>>> import numpy as np
>>> np.set_printoptions(suppress=True, linewidth=160)
>>> rd = lambda a: np.round(a, 2) + 0
>>> mat = np.load("w.npy")
>>> mat
array([[-2.,  0.,  0.,  0.,  0.,  0.,  0.,  0.],
       [ 0., -1.,  3.,  1.,  1.,  3.,  0.,  3.],
       [ 0.,  3.,  7.,  3.,  3.,  9.,  0.,  9.],
       [ 0.,  1.,  3., -1.,  1.,  3.,  0.,  3.],
       [ 0.,  1.,  3.,  1., -1.,  3.,  0.,  3.],
       [ 0.,  3.,  9.,  3.,  3.,  7.,  0.,  9.],
       [ 0.,  0.,  0.,  0.,  0.,  0., -2.,  0.],
       [ 0.,  3.,  9.,  3.,  3.,  9.,  0.,  7.]])
>>> (np.linalg.matrix_power((mat != 0) + (mat.T != 0) + np.eye(8), 8) > 0).astype(int)
array([[1, 0, 0, 0, 0, 0, 0, 0],
       [0, 1, 1, 1, 1, 1, 0, 1],
       [0, 1, 1, 1, 1, 1, 0, 1],
       [0, 1, 1, 1, 1, 1, 0, 1],
       [0, 1, 1, 1, 1, 1, 0, 1],
       [0, 1, 1, 1, 1, 1, 0, 1],
       [0, 0, 0, 0, 0, 0, 1, 0],
       [0, 1, 1, 1, 1, 1, 0, 1]])
>>> mat @ mat
array([[  4.,   0.,   0.,   0.,   0.,   0.,   0.,   0.],
       [  0.,  30.,  78.,  26.,  26.,  78.,   0.,  78.],
       [  0.,  78., 238.,  78.,  78., 234.,   0., 234.],
       [  0.,  26.,  78.,  30.,  26.,  78.,   0.,  78.],
       [  0.,  26.,  78.,  26.,  30.,  78.,   0.,  78.],
       [  0.,  78., 234.,  78.,  78., 238.,   0., 234.],
       [  0.,   0.,   0.,   0.,   0.,   0.,   4.,   0.],
       [  0.,  78., 234.,  78.,  78., 234.,   0., 238.]])
>>> rng = np.random.default_rng(6674)
>>> idx = rng.permutation(8)
>>> B = mat[:, idx] * rng.choice([-1, 1], 8)
>>> B
array([[ 0.,  0.,  0.,  0.,  2., -0., -0.,  0.],
       [-1.,  3.,  3.,  1., -0., -0., -3.,  1.],
       [ 3.,  9.,  9.,  3., -0., -0., -7.,  3.],
       [ 1.,  3.,  3., -1., -0., -0., -3.,  1.],
       [ 1.,  3.,  3.,  1., -0., -0., -3., -1.],
       [ 3.,  7.,  9.,  3., -0., -0., -9.,  3.],
       [ 0.,  0.,  0.,  0., -0.,  2., -0.,  0.],
       [ 3.,  9.,  7.,  3., -0., -0., -9.,  3.]])
>>> left, _, Vh = np.linalg.svd(mat.T @ B)
>>> idx
array([1, 5, 7, 3, 0, 6, 2, 4])
>>> rd(np.linalg.lstsq(mat, B)[0])
array([[ 0.,  0.,  0.,  0., -1.,  0.,  0.,  0.],
       [ 1.,  0.,  0.,  0.,  0.,  0.,  0.,  0.],
       [ 0.,  0.,  0.,  0.,  0.,  0., -1.,  0.],
       [ 0.,  0.,  0.,  1.,  0.,  0.,  0.,  0.],
       [ 0.,  0.,  0.,  0.,  0.,  0.,  0.,  1.],
       [ 0.,  1.,  0.,  0.,  0.,  0.,  0.,  0.],
       [ 0.,  0.,  0.,  0.,  0., -1.,  0.,  0.],
       [ 0.,  0.,  1.,  0.,  0.,  0.,  0.,  0.]])
>>> W1 = np.array([[-1, 1, 1, -2, 1, 2],
...     [0, 0, 0, -1, -1, 1],
...     [-1, -2, 3, 2, -3, 2],
...     [0, -1, -3, -1, -2, -1],
...     [3, -1, -3, 0, 0, -2],
...     [-2, -3, -2, 3, 0, -1],
...     [1, -2, 2, 3, 2, -1],
...     [0, 0, -3, -2, 0, -1]])
>>> c = np.array([1, 2, 0, 2, -3, 1])
>>> act = np.maximum(B @ W1 + c, 0)
>>> act
array([[ 7.,  0.,  0.,  2.,  0.,  0.],
       [ 0.,  0.,  0.,  0.,  0.,  9.],
       [ 0.,  0.,  0.,  0.,  0., 35.],
       [ 0.,  4.,  4.,  0.,  0., 15.],
       [ 0.,  2.,  4.,  0.,  0., 15.],
       [ 0.,  2.,  0.,  0.,  0., 35.],
       [ 0.,  0.,  0.,  8.,  0.,  0.],
       [ 0.,  6.,  0.,  0.,  0., 33.]])
>>> rd((act > 0).mean(axis=0))
array([0.12, 0.5 , 0.25, 0.25, 0.  , 0.75])
>>> (act > 0).astype(int)
array([[1, 0, 0, 1, 0, 0],
       [0, 0, 0, 0, 0, 1],
       [0, 0, 0, 0, 0, 1],
       [0, 1, 1, 0, 0, 1],
       [0, 1, 1, 0, 0, 1],
       [0, 1, 0, 0, 0, 1],
       [0, 0, 0, 1, 0, 0],
       [0, 1, 0, 0, 0, 1]])
>>> basis = np.array([[1, 3], [2, 3], [0, 2], [0, 0], [3, 1], [3, 0]])
>>> (act @ basis).round(6).argmax(axis=1)
array([1, 0, 0, 0, 0, 0, 0, 0])
>>> act @ basis
array([[  7.,  21.],
       [ 27.,   0.],
       [105.,   0.],
       [ 53.,  20.],
       [ 49.,  14.],
       [109.,   6.],
       [  0.,   0.],
       [111.,  18.]])
